% ipython --no-banner

In [1]: import numpy as np

In [2]: import numpy.linalg as la

In [3]: np.set_printoptions(suppress=True, linewidth=200)

In [4]: def tidy(a):
   ...:     return np.round(a, 2) + 0
   ...: 

In [5]: E = np.tril(np.array([[4, 5, 2, 4, 0, 0, 4, 4, 5, 4, 1, 4, 2],
   ...:     [2, 4, 5, 1, 4, 2, 3, 4, 5, 0, 5, 2, 2],
   ...:     [5, 1, 0, 0, 1, 2, 0, 0, 4, 2, 4, 0, 4],
   ...:     [4, 3, 4, 0, 0, 3, 3, 3, 2, 3, 1, 0, 4],
   ...:     [5, 2, 2, 4, 5, 3, 3, 3, 1, 1, 1, 5, 5],
   ...:     [5, 0, 2, 4, 5, 2, 5, 1, 5, 2, 5, 5, 0],
   ...:     [3, 0, 3, 3, 4, 4, 0, 0, 1, 3, 2, 2, 0],
   ...:     [3, 3, 0, 5, 3, 2, 2, 4, 2, 2, 0, 2, 1],
   ...:     [0, 4, 3, 3, 3, 1, 0, 3, 1, 5, 4, 0, 3],
   ...:     [0, 4, 5, 0, 5, 4, 1, 0, 5, 3, 0, 5, 5],
   ...:     [4, 3, 1, 4, 0, 4, 4, 4, 0, 1, 2, 3, 3],
   ...:     [0, 1, 0, 2, 4, 3, 0, 5, 0, 3, 0, 1, 0],
   ...:     [1, 1, 5, 4, 1, 4, 5, 1, 1, 1, 2, 2, 4]]), -1) + np.eye(13, dtype=int)

In [6]: E
Out[6]: 
array([[1, 0, 0, 0, 0, 0, 0, 0, 0, 0, 0, 0, 0],
       [2, 1, 0, 0, 0, 0, 0, 0, 0, 0, 0, 0, 0],
       [5, 1, 1, 0, 0, 0, 0, 0, 0, 0, 0, 0, 0],
       [4, 3, 4, 1, 0, 0, 0, 0, 0, 0, 0, 0, 0],
       [5, 2, 2, 4, 1, 0, 0, 0, 0, 0, 0, 0, 0],
       [5, 0, 2, 4, 5, 1, 0, 0, 0, 0, 0, 0, 0],
       [3, 0, 3, 3, 4, 4, 1, 0, 0, 0, 0, 0, 0],
       [3, 3, 0, 5, 3, 2, 2, 1, 0, 0, 0, 0, 0],
       [0, 4, 3, 3, 3, 1, 0, 3, 1, 0, 0, 0, 0],
       [0, 4, 5, 0, 5, 4, 1, 0, 5, 1, 0, 0, 0],
       [4, 3, 1, 4, 0, 4, 4, 4, 0, 1, 1, 0, 0],
       [0, 1, 0, 2, 4, 3, 0, 5, 0, 3, 0, 1, 0],
       [1, 1, 5, 4, 1, 4, 5, 1, 1, 1, 2, 2, 1]])

In [7]: tidy(la.norm(E, 2) / la.norm(E))
Out[7]: np.float64(0.78)

In [8]: la.cond(E) > 100
Out[8]: np.True_

In [9]: W0 = np.loadtxt("case1.csv", delimiter=",")

In [10]: W0
Out[10]: 
array([[ 1., -1.,  0.,  1., -3., -3.,  0.,  1.],
       [-2.,  0., -3.,  1., -1., -2., -3.,  3.],
       [ 1.,  2.,  2.,  0., -1.,  2., -2., -2.],
       [-2., -1., -3., -1., -1., -2.,  0.,  0.],
       [-2.,  0., -1.,  1.,  1., -2.,  1.,  0.],
       [ 2., -2.,  0., -1., -2.,  1.,  2., -2.],
       [ 3., -1., -3.,  2., -3., -1., -2., -2.],
       [-1.,  1.,  2.,  0.,  2.,  1.,  2.,  0.],
       [-3., -3.,  2., -3.,  1.,  0., -1.,  0.],
       [ 1., -3.,  2., -2.,  3.,  1., -3., -2.],
       [ 2.,  0., -2.,  3., -3., -3.,  0.,  0.],
       [-1., -3., -1.,  1.,  0.,  2., -3., -2.],
       [ 1., -1.,  3., -1.,  1.,  0.,  0., -3.],
       [-3., -1., -6.,  3., -5., -7., -6.,  7.]])

In [11]: rng = np.random.default_rng(64163)

In [12]: z = rng.permutation(8)

In [13]: M2 = W0[:, z] * rng.choice([-1, 1], 8)

In [14]: M2
Out[14]: 
array([[ 1., -3.,  0.,  0., -1., -1.,  1.,  3.],
       [ 1., -2., -3., -3.,  2., -3., -0.,  1.],
       [ 0.,  2., -2.,  2., -1.,  2., -2.,  1.],
       [-1., -2.,  0., -3.,  2., -0.,  1.,  1.],
       [ 1., -2.,  1., -1.,  2., -0., -0., -1.],
       [-1.,  1.,  2.,  0., -2.,  2.,  2.,  2.],
       [ 2., -1., -2., -3., -3.,  2.,  1.,  3.],
       [ 0.,  1.,  2.,  2.,  1., -0., -1., -2.],
       [-3.,  0., -1.,  2.,  3., -0.,  3., -1.],
       [-2.,  1., -3.,  2., -1.,  2.,  3., -3.],
       [ 3., -3.,  0., -2., -2., -0., -0.,  3.],
       [ 1.,  2., -3., -1.,  1.,  2.,  3., -0.],
       [-1.,  0.,  0.,  3., -1.,  3.,  1., -1.],
       [ 3., -7., -6., -6.,  3., -7.,  1.,  5.]])

In [15]: U, _, VT = la.svd(W0.T @ M2)

In [16]: z
Out[16]: array([3, 5, 6, 2, 0, 7, 1, 4])

In [17]: tidy(U @ VT)
Out[17]: 
array([[ 0.,  0.,  0.,  0., -1.,  0.,  0.,  0.],
       [ 0.,  0.,  0.,  0.,  0.,  0., -1.,  0.],
       [ 0.,  0.,  0.,  1.,  0.,  0.,  0.,  0.],
       [ 1.,  0.,  0.,  0.,  0.,  0.,  0.,  0.],
       [ 0.,  0.,  0.,  0.,  0.,  0.,  0., -1.],
       [ 0.,  1.,  0.,  0.,  0.,  0.,  0.,  0.],
       [ 0.,  0.,  1.,  0.,  0.,  0.,  0.,  0.],
       [ 0.,  0.,  0.,  0.,  0., -1.,  0.,  0.]])

In [18]: O, R = la.qr(W0)

In [19]: np.allclose(R.T @ R, W0.T @ W0)
Out[19]: True

In [20]: tidy(np.abs(np.diag(R)))
Out[20]: array([7.28, 6.35, 9.32, 3.62, 4.83, 5.04, 6.64, 4.02])

In [21]: hat = W0 @ la.solve(W0.T @ W0, W0.T)

In [22]: tidy(hat @ W0[:, 6])
Out[22]: array([ 0., -3., -2.,  0.,  1.,  2., -2.,  2., -1., -3.,  0., -3.,  0., -6.])

In [23]: tidy(la.eigvalsh(hat))
Out[23]: array([0., 0., 0., 0., 0., 0., 1., 1., 1., 1., 1., 1., 1., 1.])

In [24]: la.matrix_rank(np.eye(14) - hat)
Out[24]: np.int64(6)

In [25]: np.allclose(hat @ hat, hat)
Out[25]: True

In [26]: feats = np.load("block14.npy")

In [27]: feats
Out[27]: 
array([[4., 1., 1., 1., 1., 1., 1., 1., 1., 1., 1., 1., 1., 1., 1.],
       [1., 4., 1., 1., 1., 1., 1., 1., 1., 1., 1., 1., 1., 1., 1.],
       [1., 1., 4., 1., 1., 1., 1., 1., 1., 1., 1., 1., 1., 1., 1.],
       [1., 1., 1., 4., 1., 1., 1., 1., 1., 1., 1., 1., 1., 1., 1.],
       [1., 1., 1., 1., 4., 1., 1., 1., 1., 1., 1., 1., 1., 1., 1.],
       [1., 1., 1., 1., 1., 4., 1., 1., 1., 1., 1., 1., 1., 1., 1.],
       [1., 1., 1., 1., 1., 1., 4., 1., 1., 1., 1., 1., 1., 1., 1.],
       [1., 1., 1., 1., 1., 1., 1., 4., 1., 1., 1., 1., 1., 1., 1.],
       [1., 1., 1., 1., 1., 1., 1., 1., 4., 1., 1., 1., 1., 1., 1.],
       [1., 1., 1., 1., 1., 1., 1., 1., 1., 4., 1., 1., 1., 1., 1.],
       [1., 1., 1., 1., 1., 1., 1., 1., 1., 1., 4., 1., 1., 1., 1.],
       [1., 1., 1., 1., 1., 1., 1., 1., 1., 1., 1., 4., 1., 1., 1.],
       [1., 1., 1., 1., 1., 1., 1., 1., 1., 1., 1., 1., 4., 1., 1.],
       [1., 1., 1., 1., 1., 1., 1., 1., 1., 1., 1., 1., 1., 4., 1.],
       [1., 1., 1., 1., 1., 1., 1., 1., 1., 1., 1., 1., 1., 1., 4.]])

In [28]: # symmetric, so the eigenvalues are real

In [29]: t3 = np.stack([feats, -3 * feats, feats[::-1]])

In [30]: la.matrix_rank(t3.reshape(3, -1))
Out[30]: np.int64(2)

In [31]: t3.shape
Out[31]: (3, 15, 15)

In [32]: la.matrix_rank(t3)
Out[32]: array([15, 15, 15])

In [33]: (t3 @ feats.T).shape
Out[33]: (3, 15, 15)

In [34]: feats @ (-1.0) ** np.arange(15)
Out[34]: array([ 4., -2.,  4., -2.,  4., -2.,  4., -2.,  4., -2.,  4., -2.,  4., -2.,  4.])

In [35]: np.sort(np.abs(np.fft.fft(feats[0]))), tidy(np.sort(la.svd(feats, compute_uv=False)))
Out[35]: 
(array([ 3.,  3.,  3.,  3.,  3.,  3.,  3.,  3.,  3.,  3.,  3.,  3.,  3.,  3., 18.]),
 array([ 3.,  3.,  3.,  3.,  3.,  3.,  3.,  3.,  3.,  3.,  3.,  3.,  3.,  3., 18.]))

In [36]: np.allclose(feats @ feats.T, feats.T @ feats)
Out[36]: True

In [37]: feats @ np.ones(15)
Out[37]: array([18., 18., 18., 18., 18., 18., 18., 18., 18., 18., 18., 18., 18., 18., 18.])

In [38]: M2 = np.array([[1]])

In [39]: W2 = np.array([[0, 5, 9, -3, 4, -3],
    ...:     [5, 0, -1, 5, 6, 2],
    ...:     [-1, 8, -6, -3, -3, -3],
    ...:     [-7, 8, -8, 0, 5, -5],
    ...:     [4, -3, 8, 4, 6, 3],
    ...:     [-9, 9, 4, -4, 9, -4]])

In [40]: M = np.block([[M2, np.zeros((1, 6))], [np.zeros((6, 1)), W2]])

In [41]: M
Out[41]: 
array([[ 1.,  0.,  0.,  0.,  0.,  0.,  0.],
       [ 0.,  0.,  5.,  9., -3.,  4., -3.],
       [ 0.,  5.,  0., -1.,  5.,  6.,  2.],
       [ 0., -1.,  8., -6., -3., -3., -3.],
       [ 0., -7.,  8., -8.,  0.,  5., -5.],
       [ 0.,  4., -3.,  8.,  4.,  6.,  3.],
       [ 0., -9.,  9.,  4., -4.,  9., -4.]])

In [42]: # 2 blocks once reordered

In [43]: W1 = np.array([[0, 2, -1, 0, 0],
    ...:     [0, -1, 1, 1, -1],
    ...:     [0, 2, 0, 0, -1],
    ...:     [-1, 0, -1, -2, 1],
    ...:     [1, 1, -2, 1, 1],
    ...:     [0, -2, 2, -1, -2],
    ...:     [-1, 2, -2, 1, -2]])

In [44]: b = np.array([4, 1, 0, 5, 1])

In [45]: act = np.maximum(M @ W1 + b, 0)

In [46]: (act > 0).astype(int)
Out[46]: 
array([[1, 1, 0, 1, 1],
       [0, 0, 1, 0, 0],
       [1, 0, 1, 1, 0],
       [1, 1, 1, 1, 0],
       [1, 1, 1, 1, 0],
       [0, 0, 0, 0, 0],
       [0, 0, 1, 0, 0]])

In [47]: tidy((act > 0).mean(axis=0))
Out[47]: array([0.57, 0.43, 0.71, 0.57, 0.14])

In [48]: W2 = np.array([[3, 6], [3, 4], [9, 5], [3, 1], [3, 2]])

In [49]: W1 @ W2
Out[49]: 
array([[ -3,   3],
       [  6,   0],
       [  3,   6],
       [-15, -11],
       [ -6,   3],
       [  3,  -3],
       [-18, -11]])

In [50]: M2 = M / np.sqrt((M ** 2).mean(axis=1, keepdims=True))

In [51]: tidy(M2[0])
Out[51]: array([2.65, 0.  , 0.  , 0.  , 0.  , 0.  , 0.  ])

In [52]: la.matrix_rank(M2) == la.matrix_rank(M)
Out[52]: np.True_

In [53]: la.matrix_rank(M - M.mean(axis=1, keepdims=True))
Out[53]: np.int64(6)

In [54]: tidy(la.norm(M2, axis=1))
Out[54]: array([2.65, 2.65, 2.65, 2.65, 2.65, 2.65, 2.65])

In [55]: M @ M
Out[55]: 
array([[   1.,    0.,    0.,    0.,    0.,    0.,    0.],
       [   0.,   80.,    9.,  -15.,   26.,  -15.,   22.],
       [   0.,  -28.,   57.,   67.,    4.,  102.,  -27.],
       [   0.,   82.,  -95.,    7.,   61.,    2.,   55.],
       [   0.,  113., -159.,   -3.,  125.,   29.,   96.],
       [   0.,  -54.,  125.,   19.,  -39.,   57.,  -56.],
       [   0.,  141., -108.,  -26.,  112.,    4.,   96.]])

In [56]: la.determinant(M)
AttributeError: module 'numpy.linalg' has no attribute 'determinant'


In [57]: tidy(np.abs(la.eigvals(M)).max())
Out[57]: np.float64(16.16)

In [58]: tidy(np.sort(np.abs(la.eigvals(M))))
Out[58]: array([ 1.  ,  2.31,  4.32,  4.32,  5.95, 10.61, 16.16])

In [59]: X = np.load("a.npy")

In [60]: X
Out[60]: 
array([[ 0,  0,  0,  5,  0,  0,  0],
       [ 0,  0,  0,  0,  3,  0,  0],
       [ 0,  0,  2,  0,  0,  0,  0],
       [ 4,  0,  0,  0,  0,  0,  0],
       [ 0,  0,  0,  0,  0,  0,  2],
       [ 0,  0,  0,  0,  0,  3,  0],
       [ 0, -4,  0,  0,  0,  0,  0]])

In [61]: G = X.T @ X

In [62]: np.diag(G)
Out[62]: array([16, 16,  4, 25,  9,  9,  4])

In [63]: tidy(la.svd(X, compute_uv=False) ** 2)
Out[63]: array([25., 16., 16.,  9.,  9.,  4.,  4.])

In [64]: la.matrix_rank(G)
Out[64]: np.int64(7)

In [65]: X @ X
Out[65]: 
array([[ 20,   0,   0,   0,   0,   0,   0],
       [  0,   0,   0,   0,   0,   0,   6],
       [  0,   0,   4,   0,   0,   0,   0],
       [  0,   0,   0,  20,   0,   0,   0],
       [  0,  -8,   0,   0,   0,   0,   0],
       [  0,   0,   0,   0,   0,   9,   0],
       [  0,   0,   0,   0, -12,   0,   0]])

In [66]: (la.matrix_power((X != 0) + (X.T != 0) + np.eye(7), 7) > 0).astype(int)
Out[66]: 
array([[1, 0, 0, 1, 0, 0, 0],
       [0, 1, 0, 0, 1, 0, 1],
       [0, 0, 1, 0, 0, 0, 0],
       [1, 0, 0, 1, 0, 0, 0],
       [0, 1, 0, 0, 1, 0, 1],
       [0, 0, 0, 0, 0, 1, 0],
       [0, 1, 0, 0, 1, 0, 1]])

In [67]: (X != 0).astype(int)
Out[67]: 
array([[0, 0, 0, 1, 0, 0, 0],
       [0, 0, 0, 0, 1, 0, 0],
       [0, 0, 1, 0, 0, 0, 0],
       [1, 0, 0, 0, 0, 0, 0],
       [0, 0, 0, 0, 0, 0, 1],
       [0, 0, 0, 0, 0, 1, 0],
       [0, 1, 0, 0, 0, 0, 0]])

In [68]: np.flatnonzero(la.matrix_power((X != 0) + (X.T != 0) + np.eye(7), 7)[4])
Out[68]: array([1, 4, 6])

In [69]: tidy(la.norm(X[1] - X[4]))
Out[69]: np.float64(3.61)

In [70]: tidy(la.norm(X, 1)), tidy(la.norm(X, np.inf))
Out[70]: (np.float64(5.0), np.float64(5.0))

In [71]: tidy(la.norm(X, "nuc"))
Out[71]: np.float64(23.0)

In [72]: x = np.array([1, 2, 2, 3, 1, 3, 1])

In [73]: a = np.maximum(X @ x, 0)

In [74]: X * (a > 1e-9)[:, None]
Out[74]: 
array([[0, 0, 0, 5, 0, 0, 0],
       [0, 0, 0, 0, 3, 0, 0],
       [0, 0, 2, 0, 0, 0, 0],
       [4, 0, 0, 0, 0, 0, 0],
       [0, 0, 0, 0, 0, 0, 2],
       [0, 0, 0, 0, 0, 3, 0],
       [0, 0, 0, 0, 0, 0, 0]])

In [75]: np.maximum(X @ (3 * x), 0)
Out[75]: array([45,  9, 12, 12,  6, 27,  0])

In [76]: X.T @ a
Out[76]: array([16,  0,  8, 75,  9, 27,  4])

In [77]: F = np.loadtxt("run9.csv", delimiter=",")

In [78]: F
Out[78]: 
array([[ 2.,  3.,  4.,  5.,  6.,  7.,  8.,  9., 10., 11., 12.],
       [13., 14., 15., 16., 17., 18., 19., 20., 21., 22., 23.],
       [24., 25., 26., 27., 28., 29., 30., 31., 32., 33., 34.],
       [35., 36., 37., 38., 39., 40., 41., 42., 43., 44., 45.],
       [46., 47., 48., 49., 50., 51., 52., 53., 54., 55., 56.],
       [57., 58., 59., 60., 61., 62., 63., 64., 65., 66., 67.],
       [68., 69., 70., 71., 72., 73., 74., 75., 76., 77., 78.],
       [79., 80., 81., 82., 83., 84., 85., 86., 87., 88., 89.]])

In [79]: la.cond(F) > 100
Out[79]: np.True_

In [80]: tidy(la.norm(F, 2) / la.norm(F))
Out[80]: np.float64(1.0)

In [81]: [round(float(x), 2) for x in la.svd(F, compute_uv=False)[:3]]
Out[81]: [488.63, 14.35, 0.0]

In [82]: U, s, VT = la.svd(F)

In [83]: evecs = VT[:(s > 1e-8).sum()]

In [84]: x = F[4] + -3 * F[7] + rng.integers(2) * np.eye(11)[8]

In [85]: x
Out[85]: array([-191., -193., -195., -197., -199., -201., -203., -205., -207., -209., -211.])

In [86]: tidy(np.diag(evecs.T @ evecs))
Out[86]: array([0.32, 0.24, 0.17, 0.13, 0.1 , 0.09, 0.1 , 0.13, 0.17, 0.24, 0.32])

In [87]: tidy(la.norm(x - evecs.T @ evecs @ x))
Out[87]: np.float64(0.0)

In [88]: la.matrix_rank(np.vstack([F, x]))
Out[88]: np.int64(2)

In [89]: np.allclose(evecs.T @ evecs @ x, x)
Out[89]: True
